$ python3 -q
>>> import numpy as np
>>> from numpy import linalg as LA
>>> np.set_printoptions(precision=2, suppress=True, linewidth=200)
>>> rng = np.random.default_rng(207258)
>>> th = rng.uniform(0, 2 * np.pi, 12)
>>> O, _ = LA.qr(np.array([[3.2, 0.0], [-0.8, -0.1], [-1.8, -2.7]]))
>>> X = 10 * np.c_[np.cos(th), np.sin(th)] @ O.T
>>> print(X)
[[ 1.46  0.03  9.89]
 [-5.08  1.48  8.49]
 [-6.26  1.15 -7.71]
 [ 4.55 -0.71  8.88]
 [ 9.7  -2.26 -0.89]
 [ 9.24 -2.    3.27]
 [-8.9   2.19  4.01]
 [ 9.55 -2.26 -1.91]
 [ 2.92 -0.32  9.56]
 [-5.14  1.49  8.45]
 [-6.1   1.68  7.74]
 [ 9.63 -2.26 -1.48]]
>>> # null space of dimension 1
>>> G = np.cov(X, rowvar=False)
>>> print(X.std(axis=0))
[6.97 1.66 5.55]
>>> print(G.shape)
(3, 3)
>>> print(np.polyfit(X[:, 0], X[:, 2], 1))
[-0.19  4.27]
>>> print(np.median(X, axis=0))
[ 2.19 -0.14  5.88]
>>> print(np.argwhere(np.triu(np.abs(np.corrcoef(X.T)) > 0.8, 1)))
[[0 1]]
>>> print(round(np.corrcoef(X[:, 0], X[:, 2])[0, 1], 2))
-0.24
>>> data = np.array([[-1.1, -1.0, -0.6],
...     [0.3, -0.1, -0.3],
...     [0.9, 0.7, -0.1],
...     [-0.1, -1.6, 0.6],
...     [0.3, 0.9, -0.8],
...     [2.4, 1.0, -0.5],
...     [-1.0, -0.3, -1.0],
...     [0.8, 1.9, 0.6],
...     [-0.4, -0.3, -0.9],
...     [1.7, 0.6, -2.2],
...     [-0.6, -1.0, 0.0],
...     [-0.4, -0.1, -1.4],
...     [-0.8, -0.7, 1.3],
...     [1.6, 0.1, 0.3],
...     [1.0, -0.7, 0.9],
...     [-2.4, 1.0, -0.5],
...     [0.3, -0.8, -1.5],
...     [-2.4, 1.9, 0.0],
...     [-0.5, -0.8, -0.3],
...     [-0.7, 1.4, 0.7],
...     [0.1, -0.4, -0.3],
...     [-0.1, -0.2, 0.6],
...     [0.7, 0.8, -1.1]])
>>> data[18] *= 3
>>> print(data)
[[-1.1 -1.  -0.6]
 [ 0.3 -0.1 -0.3]
 [ 0.9  0.7 -0.1]
 [-0.1 -1.6  0.6]
 [ 0.3  0.9 -0.8]
 [ 2.4  1.  -0.5]
 [-1.  -0.3 -1. ]
 [ 0.8  1.9  0.6]
 [-0.4 -0.3 -0.9]
 [ 1.7  0.6 -2.2]
 [-0.6 -1.   0. ]
 [-0.4 -0.1 -1.4]
 [-0.8 -0.7  1.3]
 [ 1.6  0.1  0.3]
 [ 1.  -0.7  0.9]
 [-2.4  1.  -0.5]
 [ 0.3 -0.8 -1.5]
 [-2.4  1.9  0. ]
 [-1.5 -2.4 -0.9]
 [-0.7  1.4  0.7]
 [ 0.1 -0.4 -0.3]
 [-0.1 -0.2  0.6]
 [ 0.7  0.8 -1.1]]
>>> Xs = data - data.mean(axis=0)
>>> left, sigma, vt = LA.svd(Xs, full_matrices=False)
>>> print(np.searchsorted(np.cumsum(sigma ** 2) / (sigma ** 2).sum(), 0.9) + 1)
3
>>> print(np.abs(vt[-1]))
[0.14 0.12 0.98]
>>> proj = data @ LA.solve(data.T @ data, data.T)
>>> print(LA.matrix_rank(np.eye(23) - proj))
20
>>> print(np.allclose(proj @ proj, proj))
True
>>> print(np.trace(proj))
3.0
>>> print(proj @ data[:, 1])
[-1.  -0.1  0.7 -1.6  0.9  1.  -0.3  1.9 -0.3  0.6 -1.  -0.1 -0.7  0.1 -0.7  1.  -0.8  1.9 -2.4  1.4 -0.4 -0.2  0.8]
>>> G = data.T @ data
>>> print(LA.svd(data, compute_uv=False) ** 2)
[34.31 23.97 18.52]
>>> print(G)
[[32.24  4.11 -1.27]
 [ 4.11 25.83  0.36]
 [-1.27  0.36 18.73]]
>>> print(np.diag(G))
[32.24 25.83 18.73]
>>> x = np.array([-1, -3, -3])
>>> a = np.maximum(G @ x, 0)
>>> print(np.maximum(G @ x, 0) - np.maximum(-G @ x, 0))
[-40.76 -82.68 -56.  ]
>>> print(G.T @ a)
[0. 0. 0.]
>>> G = np.cov(data, rowvar=False)
>>> print(LA.eigvalsh(G)[::-1])
[1.56 1.09 0.74]
>>> print(data.std(axis=0))
[1.18 1.06 0.85]
>>> print(np.median(data, axis=0))
[-0.1 -0.1 -0.3]
>>> print(np.argwhere(np.triu(np.abs(np.corrcoef(data.T)) > 0.8, 1)))
[]
>>> print(np.corrcoef(data.T))
[[ 1.    0.14 -0.07]
 [ 0.14  1.    0.03]
 [-0.07  0.03  1.  ]]
>>> print(G)
[[ 1.46  0.19 -0.08]
 [ 0.19  1.17  0.03]
 [-0.08  0.03  0.75]]
>>> print(np.argsort(-data.std(axis=0).round(6), kind="stable"))
[0 1 2]
>>> M = np.array([[1.13, 0.78, -0.05],
...     [0.73, 0.89, -0.02],
...     [1.49, 1.96, -0.51],
...     [1.34, 1.68, 0.14],
...     [-1.32, -1.44, 0.1],
...     [-0.94, -1.6, -0.65],
...     [2.36, 2.33, -0.21],
...     [0.39, 0.7, 0.02],
...     [-1.23, -1.57, -0.09],
...     [-0.7, -0.21, -0.41],
...     [-0.17, 0.01, 0.23]])
>>> print(M)
[[ 1.13  0.78 -0.05]
 [ 0.73  0.89 -0.02]
 [ 1.49  1.96 -0.51]
 [ 1.34  1.68  0.14]
 [-1.32 -1.44  0.1 ]
 [-0.94 -1.6  -0.65]
 [ 2.36  2.33 -0.21]
 [ 0.39  0.7   0.02]
 [-1.23 -1.57 -0.09]
 [-0.7  -0.21 -0.41]
 [-0.17  0.01  0.23]]
>>> x = np.array([-5, 3, -4])
>>> y = M @ x
>>> print(LA.lstsq(M, y)[0])
[-5.  3. -4.]
>>> try:
...     LA.solve(M, y)
... except LA.LinAlgError as e:
...     print("failed:", e)
... 
failed: Last 2 dimensions of the array must be square
>>> print(y)
[-3.11 -0.9   0.47 -2.22  1.88  2.5  -3.97  0.07  1.8   4.51 -0.04]
>>> y = y + 0.3 * rng.normal(size=11)
>>> print(y)
[-3.15 -0.81  0.39 -2.37  2.33  2.78 -3.49  0.15  1.89  4.58 -0.61]
>>> c, *_ = LA.lstsq(M, y)
>>> print(c.round())
[-5.  3. -4.]
>>> print(round(LA.norm(y - M @ c), 2))
0.81
>>> print(np.round(M.T @ (y - M @ c), 2) + 0)
[0. 0. 0.]
>>> O, R = LA.qr(M)
>>> print(np.allclose(R.T @ R, M.T @ M))
True
>>> print(R)
[[-4.03 -4.46  0.07]
 [ 0.   -1.11 -0.14]
 [ 0.    0.    0.98]]
>>> print(round(float(abs(R[0, 0])), 2), round(LA.norm(M[:, 0]), 2))
4.03 4.03
>>> left, sigma, vt = LA.svd(X)
>>> print(sigma.round(2) + 0)
[25.79 23.12  0.  ]
>>> Y = left[:, :2] @ np.diag(sigma[:2]) @ vt[:2]
>>> print(round(float(LA.norm(X - Y, 2)), 2), np.round(sigma[2], 2))
0.0 0.0
>>> print(round(np.abs(X - Y).max(), 2))
0.0
>>> print(np.round(LA.norm(X - Y) / LA.norm(X), 2))
0.0
>>> labels = M[:, 2] > np.median(M[:, 2])
>>> r0 = M[labels].mean(axis=0) - M[~labels].mean(axis=0)
>>> print(labels.astype(int))
[0 1 0 1 1 0 0 1 0 0 1]
>>> print(round(float((((M - M.mean(axis=0)) @ r0 > 0) == labels).mean()), 2))
0.91
>>> print(((M - M.mean(axis=0)) @ r0 > 0).astype(int))
[0 1 0 1 1 0 0 1 1 0 1]
>>> proj = M @ LA.solve(M.T @ M, M.T)
>>> print(np.round(LA.eigvalsh(proj), 2) + 0)
[0. 0. 0. 0. 0. 0. 0. 0. 1. 1. 1.]
>>> mat = np.array([[-1.6, 0.0, -0.8],
...     [0.9, 0.7, 0.8],
...     [-0.6, -0.8, 1.7],
...     [0.4, 0.4, 1.2],
...     [0.0, 0.2, 0.2],
...     [1.3, -1.3, -0.7],
...     [-0.5, -0.7, 0.0],
...     [1.2, 0.0, -0.2],
...     [0.1, 0.1, 0.4],
...     [-1.2, 0.8, 0.0],
...     [0.8, -0.3, -0.5],
...     [-0.5, 0.1, -0.8],
...     [0.1, 0.8, 0.0],
...     [-0.5, 0.4, -0.1],
...     [1.2, -0.3, 0.1],
...     [1.0, -0.5, -0.1],
...     [-0.3, 1.0, -0.1],
...     [-1.3, -0.3, -1.2],
...     [0.9, 1.7, -1.1],
...     [-0.6, -0.6, 0.5],
...     [-1.3, 0.6, -0.7],
...     [-2.0, -0.4, 0.4],
...     [-0.9, -0.2, 0.5],
...     [0.2, -0.7, 2.1],
...     [1.9, 0.0, 0.2],
...     [-2.6, 0.7, -1.6],
...     [-0.4, 1.1, -0.7]])
>>> mat[:, 0] = -3 * mat[:, 2] + 0.05 * rng.normal(size=27)
>>> print(mat)
[[ 2.31  0.   -0.8 ]
 [-2.35  0.7   0.8 ]
 [-5.07 -0.8   1.7 ]
 [-3.7   0.4   1.2 ]
 [-0.58  0.2   0.2 ]
 [ 2.13 -1.3  -0.7 ]
 [-0.02 -0.7   0.  ]
 [ 0.55  0.   -0.2 ]
 [-1.12  0.1   0.4 ]
 [ 0.05  0.8   0.  ]
 [ 1.53 -0.3  -0.5 ]
 [ 2.47  0.1  -0.8 ]
 [ 0.04  0.8   0.  ]
 [ 0.25  0.4  -0.1 ]
 [-0.35 -0.3   0.1 ]
 [ 0.31 -0.5  -0.1 ]
 [ 0.35  1.   -0.1 ]
 [ 3.57 -0.3  -1.2 ]
 [ 3.24  1.7  -1.1 ]
 [-1.54 -0.6   0.5 ]
 [ 2.08  0.6  -0.7 ]
 [-1.2  -0.4   0.4 ]
 [-1.45 -0.2   0.5 ]
 [-6.27 -0.7   2.1 ]
 [-0.57  0.    0.2 ]
 [ 4.75  0.7  -1.6 ]
 [ 2.07  1.1  -0.7 ]]
>>> d = LA.norm(mat[:, None] - mat[None], axis=-1)
>>> print(d.shape)
(27, 27)
>>> print(d[:5, :5])
[[0.   4.98 7.83 6.35 3.06]
 [4.98 0.   3.23 1.44 1.94]
 [7.83 3.23 0.   1.88 4.84]
 [6.35 1.44 1.88 0.   3.29]
 [3.06 1.94 4.84 3.29 0.  ]]
>>> print(LA.matrix_rank(d ** 2))
5
>>> print(np.flatnonzero(d[14] < d.mean() / 2))
[ 4  6  7  8  9 12 13 14 15 16 19 21 22 24]
>>> print((d + 1e9 * np.eye(27)).round(6).argmin(axis=1))
[11 22 23  1 24 10 15 13 22 12  0  0  9  9 24  6  9 11 26 21 26 22 21  2  4 17 20]
